>>> import numpy as np
>>> np.set_printoptions(precision=2, suppress=True, linewidth=100, sign=" ")
>>> rd = lambda a: np.round(a, 2) + 0
>>> K = np.loadtxt("run17.csv", delimiter=",")
>>> print(K)
[[ 0.14  0.14 -0.7  -0.28 -0.98  1.05 -0.21 -0.28  0.56]
 [ 0.18  0.18 -0.9  -0.36 -1.26  1.35 -0.27 -0.36  0.72]
 [-0.08 -0.08  0.4   0.16  0.56 -0.6   0.12  0.16 -0.32]
 [ 0.32  0.32 -1.6  -0.64 -2.24  2.4  -0.48 -0.64  1.28]
 [ 0.3   0.3  -1.5  -0.6  -2.1   2.25 -0.45 -0.6   1.2 ]
 [-0.22 -0.22  1.1   0.44  1.54 -1.65  0.33  0.44 -0.88]
 [ 0.16  0.16 -0.8  -0.32 -1.12  1.2  -0.24 -0.32  0.64]
 [ 0.12  0.12 -0.6  -0.24 -0.84  0.9  -0.18 -0.24  0.48]
 [ 0.    0.    0.    0.    0.    0.    0.    0.    0.  ]]
>>> # null space of dimension 8
>>> rk = np.linalg.matrix_rank(K)
>>> rk
np.int64(1)
>>> N = np.linalg.svd(K)[2][rk:].T
>>> np.allclose(K @ N, 0)
True
>>> print(np.linalg.matrix_rank(K.T @ K), np.linalg.matrix_rank(K @ K.T))
1 1
>>> [int(np.linalg.matrix_rank(K[:, :j + 1])) for j in range(9)]
[1, 1, 1, 1, 1, 1, 1, 1, 1]
>>> [int(np.linalg.matrix_rank(K[:i])) for i in range(1, len(K) + 1)]
[1, 1, 1, 1, 1, 1, 1, 1, 1]
>>> np.argsort(-np.linalg.norm(K, axis=0).round(6), kind="stable")[:3]
array([ 5,  4,  2])
>>> F = np.array([[1, 1, -1, -1, 1, 1, -1, -1],
...     [1, 1, 1, 1, 1, 1, 1, 1],
...     [1, -1, -1, 1, 1, -1, -1, 1],
...     [1, -1, -1, 1, -1, 1, 1, -1],
...     [1, 1, -1, -1, -1, -1, 1, 1],
...     [1, 1, 1, 1, -1, -1, -1, -1],
...     [1, -1, 1, -1, 1, -1, 1, -1]])
>>> x = np.array([1, 2, 0, 0, 2, 0, 2, 1])
>>> h1 = np.maximum(F @ x, 0)
>>> np.flatnonzero(h1 > 1e-9)
array([ 0,  1,  4,  6])
>>> rd(np.tanh(F @ x))
array([ 0.96,  1.  ,  0.  , -0.96,  1.  , -0.96,  0.96])
>>> h1
array([ 2,  8,  0,  0,  4,  0,  2])
>>> F.T @ h1
array([ 16,  12,   4,   0,   8,   4,  12,   8])
